$ ipython --no-banner

In [1]: import numpy as np

In [2]: from numpy import linalg as LA

In [3]: np.set_printoptions(suppress=True, linewidth=160)

In [4]: tidy = lambda a: np.round(a, 2) + 0

In [5]: W0 = np.maximum(np.array([[9, 2],
   ...:     [3, 5],
   ...:     [6, 0],
   ...:     [8, 5],
   ...:     [8, 1],
   ...:     [4, 1],
   ...:     [2, 4],
   ...:     [9, 5],
   ...:     [7, 5],
   ...:     [5, 2],
   ...:     [5, 1]]) @ np.array([[5, 5, 8, -6], [-5, 4, 1, 0]]) + np.array([-3, -2, -3, 0]), 0)

In [6]: W0
Out[6]: 
array([[32, 51, 71,  0],
       [ 0, 33, 26,  0],
       [27, 28, 45,  0],
       [12, 58, 66,  0],
       [32, 42, 62,  0],
       [12, 22, 30,  0],
       [ 0, 24, 17,  0],
       [17, 63, 74,  0],
       [ 7, 53, 58,  0],
       [12, 31, 39,  0],
       [17, 27, 38,  0]])

In [7]: vec = np.array([-1, -3, 0, -2])

In [8]: h = np.maximum(W0 @ vec, 0)

In [9]: np.tanh(W0 @ vec)
Out[9]: array([-1., -1., -1., -1., -1., -1., -1., -1., -1., -1., -1.])

In [10]: h
Out[10]: array([0, 0, 0, 0, 0, 0, 0, 0, 0, 0, 0])

In [11]: other = np.array([[-1, 1], [-4, 5]])

In [12]: W2 = np.array([[1, 1], [-1, 0]])

In [13]: data = np.block([[other, np.array([[2, -3], [-3, 0]])], [np.zeros((2, 2)), W2]])

In [14]: data
Out[14]: 
array([[-1.,  1.,  2., -3.],
       [-4.,  5., -3.,  0.],
       [ 0.,  0.,  1.,  1.],
       [ 0.,  0., -1.,  0.]])

In [15]: W = np.array([[1, 9, 8, 9, 6, 9],
    ...:     [6, 7, 7, 0, 2, 2],
    ...:     [9, 6, 0, 9, 4, 5],
    ...:     [5, 4, 9, 4, 0, 0]])

In [16]: c = np.array([3, 3, 1, 3, 0, -1])

In [17]: act = np.maximum(data @ W + c, 0)

In [18]: (act > 0).astype(int)
Out[18]: 
array([[1, 1, 0, 0, 1, 1],
       [1, 0, 1, 0, 0, 0],
       [1, 1, 1, 1, 1, 1],
       [0, 0, 1, 0, 0, 0]])

In [19]: (act > 0).mean(axis=0)
Out[19]: array([0.75, 0.5 , 0.75, 0.25, 0.5 , 0.5 ])

In [20]: W2 = np.array([[3, -3], [0, -1], [3, -1], [3, 0], [0, -1], [1, -2]])

In [21]: W @ W2
Out[21]: 
array([[ 63, -44],
       [ 41, -38],
       [ 59, -47],
       [ 54, -28]])

In [22]: vec = np.array([1, -3, -3, -1])

In [23]: y = data @ vec

In [24]: y
Out[24]: array([ -7., -10.,  -4.,   3.])

In [25]: tidy(LA.solve(data.T, data[2]))
Out[25]: array([0., 0., 1., 0.])

In [26]: tidy(LA.solve(data, data[:, 1]))
Out[26]: array([0., 1., 0., 0.])

In [27]: tidy(LA.solve(data, y + data[:, 3]))
Out[27]: array([ 1., -3., -3.,  0.])

In [28]: data[:, 4]
IndexError: index 4 is out of bounds for axis 1 with size 4


In [29]: data.sum(axis=0)
Out[29]: array([-5.,  6., -1., -2.])

In [30]: data.sum(axis=1)
Out[30]: array([-1., -2.,  2., -1.])

In [31]: np.zeros(4, 4)
TypeError: Cannot interpret '4' as a data type


In [32]: LA.matrix_rank(data)
Out[32]: np.int64(4)

In [33]: data.mean(axis=0)
Out[33]: array([-1.25,  1.5 , -0.25, -0.5 ])

In [34]: np.count_nonzero(data)
Out[34]: np.int64(10)

In [35]: data[4]
IndexError: index 4 is out of bounds for axis 0 with size 4


In [36]: r0, v = data[2], data[3]

In [37]: r0 @ v
Out[37]: np.float64(-1.0)

In [38]: p = (r0 @ v) / (r0 @ r0) * r0

In [39]: tidy(LA.norm(r0 + v) ** 2 + LA.norm(r0 - v) ** 2)
Out[39]: np.float64(6.0)

In [40]: np.outer(r0, v)
Out[40]: 
array([[ 0.,  0., -0.,  0.],
       [ 0.,  0., -0.,  0.],
       [ 0.,  0., -1.,  0.],
       [ 0.,  0., -1.,  0.]])

In [41]: Q, vecs = LA.qr(data[:, :2])[0], LA.qr(data[:, 2:])[0]

In [42]: sig = LA.svd(Q.T @ vecs, compute_uv=False)

In [43]: tidy(LA.norm(Q @ Q.T - vecs @ vecs.T, 2))
Out[43]: np.float64(0.58)

In [44]: tidy(np.degrees(np.arccos(sig.clip(0, 1))))
Out[44]: array([ 8.87, 35.44])

In [45]: tidy(sig)
Out[45]: array([0.99, 0.81])

In [46]: m1 = np.array([[2.21, -0.2, -0.17, 0.42],
    ...:     [-0.2, 1.36, -0.44, -0.08],
    ...:     [-0.17, -0.44, 1.7, -0.1],
    ...:     [0.42, -0.08, -0.1, 2.73]])

In [47]: np.einsum("ii->", m1)
Out[47]: np.float64(8.0)

In [48]: Q = m1.astype(float).copy()

In [49]: for j in range(4):
    ...:     Q[:, j] -= Q[:, :j] @ (Q[:, :j].T @ Q[:, j])
    ...:     Q[:, j] /= LA.norm(Q[:, j])
    ...: 

In [50]: tidy(Q)
Out[50]: 
array([[ 0.98,  0.06,  0.11, -0.18],
       [-0.09,  0.94,  0.32,  0.05],
       [-0.08, -0.33,  0.94,  0.05],
       [ 0.19, -0.02, -0.05,  0.98]])

In [51]: tidy(Q.T @ m1)
Out[51]: 
array([[ 2.26, -0.3 , -0.27,  0.93],
       [ 0.  ,  1.41, -0.98, -0.06],
       [ 0.  ,  0.  ,  1.45, -0.2 ],
       [ 0.  ,  0.  ,  0.  ,  2.6 ]])

In [52]: vec = np.array([3, 3, 3, 1])

In [53]: 4 - LA.matrix_rank(Q - np.eye(4), tol=1e-8)
Out[53]: np.int64(0)

In [54]: tidy(np.abs(LA.eigvals(Q)))
Out[54]: array([1., 1., 1., 1.])

In [55]: tidy(LA.norm(vec)), tidy(LA.norm(Q @ vec))
Out[55]: (np.float64(5.29), np.float64(5.29))

In [56]: tidy(LA.det(Q))
Out[56]: np.float64(1.0)

In [57]: Q.T @ (Q @ vec)
Out[57]: array([3., 3., 3., 1.])

In [58]: tidy(np.sort(np.abs(np.degrees(np.angle(LA.eigvals(Q))))))
Out[58]: array([ 9.29,  9.29, 21.02, 21.02])

In [59]: other = np.array([[0, -6, 2, -6], [-6, 0, 7, -3], [-3, 0, -8, -9], [-3, -1, 0, -6]])

In [60]: K = np.triu(other)

In [61]: K
Out[61]: 
array([[ 0, -6,  2, -6],
       [ 0,  0,  7, -3],
       [ 0,  0, -8, -9],
       [ 0,  0,  0, -6]])

In [62]: # triangular: eigenvalues sit on the diagonal

In [63]: ang = np.radians(60)

In [64]: Rm = np.eye(4)

In [65]: Rm[3, 3] = Rm[0, 0] = np.cos(ang)

In [66]: Rm[3, 0], Rm[0, 3] = -np.sin(ang), np.sin(ang)

In [67]: tidy(Rm)
Out[67]: 
array([[ 0.5 ,  0.  ,  0.  ,  0.87],
       [ 0.  ,  1.  ,  0.  ,  0.  ],
       [ 0.  ,  0.  ,  1.  ,  0.  ],
       [-0.87,  0.  ,  0.  ,  0.5 ]])

In [68]: other = K @ Rm.T

In [69]: np.allclose(K @ K.T, other @ other.T)
Out[69]: True

In [70]: tidy(other)
Out[70]: 
array([[-5.2 , -6.  ,  2.  , -3.  ],
       [-2.6 ,  0.  ,  7.  , -1.5 ],
       [-7.79,  0.  , -8.  , -4.5 ],
       [-5.2 ,  0.  ,  0.  , -3.  ]])

In [71]: rank = LA.matrix_rank(K)

In [72]: rank
Out[72]: np.int64(3)

In [73]: null = LA.svd(K)[2][rank:].T

In [74]: null[:, 0] / null[np.abs(null[:, 0]).round(6).argmax(), 0]
Out[74]: array([1., 0., 0., 0.])

In [75]: [int(LA.matrix_rank(K[:i])) for i in range(1, len(K) + 1)]
Out[75]: [1, 2, 3, 3]

In [76]: U, sig, Vh = LA.svd(K)

In [77]: vecs = Vh[:(sig > 1e-8).sum()]

In [78]: rng = np.random.default_rng(247)

In [79]: vec = K[2] + 2 * K[1] + rng.integers(2) * np.eye(4)[1]

In [80]: vec
Out[80]: array([  0.,   0.,   6., -15.])

In [81]: tidy(LA.norm(vec - vecs.T @ vecs @ vec))
Out[81]: np.float64(0.0)

In [82]: LA.matrix_rank(K, rtol=0.1)
Out[82]: np.int64(3)

In [83]: np.argsort(-LA.norm(K, axis=0).round(6), kind="stable")[:3]
Out[83]: array([3, 2, 1])

In [84]: tidy(LA.norm(K, 2) / LA.norm(K))
Out[84]: np.float64(0.77)

In [85]: LA.cond(K) > 100
Out[85]: np.True_

In [86]: [round(float(x), 2) for x in LA.svd(K, compute_uv=False)[:3]]
Out[86]: [13.74, 10.24, 4.6]

In [87]: tidy(K @ LA.pinv(K) @ K)
Out[87]: 
array([[ 0., -6.,  2., -6.],
       [ 0.,  0.,  7., -3.],
       [ 0.,  0., -8., -9.],
       [ 0.,  0.,  0., -6.]])

In [88]: LA.inv(K)
LinAlgError: Singular matrix


In [89]: np.abs(np.diag(LA.qr(K)[1])) > 1e-9
Out[89]: array([False, False,  True,  True])

In [90]: arr = np.load("test2.npy")

In [91]: arr
Out[91]: 
array([[ 0, -3,  0, -3],
       [-3,  1, -3,  1],
       [ 0, -3,  0, -3],
       [-3,  1, -3,  1]])

In [92]: tidy(LA.eigvals(arr))
Out[92]: array([ 7.08, -5.08,  0.  ,  0.  ])

In [93]: np.einsum("ij,ji->", arr, arr)
Out[93]: np.int64(76)

In [94]: tidy(LA.det(arr.T))
Out[94]: np.float64(0.0)

In [95]: tidy(np.poly(arr))
Out[95]: array([  1.,  -2., -36.,   0.,   0.])

In [96]: w, vecs = LA.eigh(arr)

In [97]: (w > 1e-8).sum(), (w < -1e-8).sum()
Out[97]: (np.int64(1), np.int64(1))

In [98]: tidy(w.sum()), np.trace(arr)
Out[98]: (np.float64(2.0), np.int64(2))

In [99]: tidy(LA.eigvalsh(arr @ arr))
Out[99]: array([ 0.  ,  0.  , 25.83, 50.17])

In [100]: tidy(np.abs(vecs[:, -1]))
Out[100]: array([0.46, 0.54, 0.46, 0.54])

In [101]: tidy(LA.eigvalsh(arr + 5 * np.eye(4)))
Out[101]: array([-0.08,  5.  ,  5.  , 12.08])

In [102]: tidy(vecs.T @ arr @ vecs)
Out[102]: 
array([[-5.08,  0.  ,  0.  ,  0.  ],
       [ 0.  ,  0.  ,  0.  ,  0.  ],
       [ 0.  ,  0.  ,  0.  ,  0.  ],
       [ 0.  ,  0.  ,  0.  ,  7.08]])
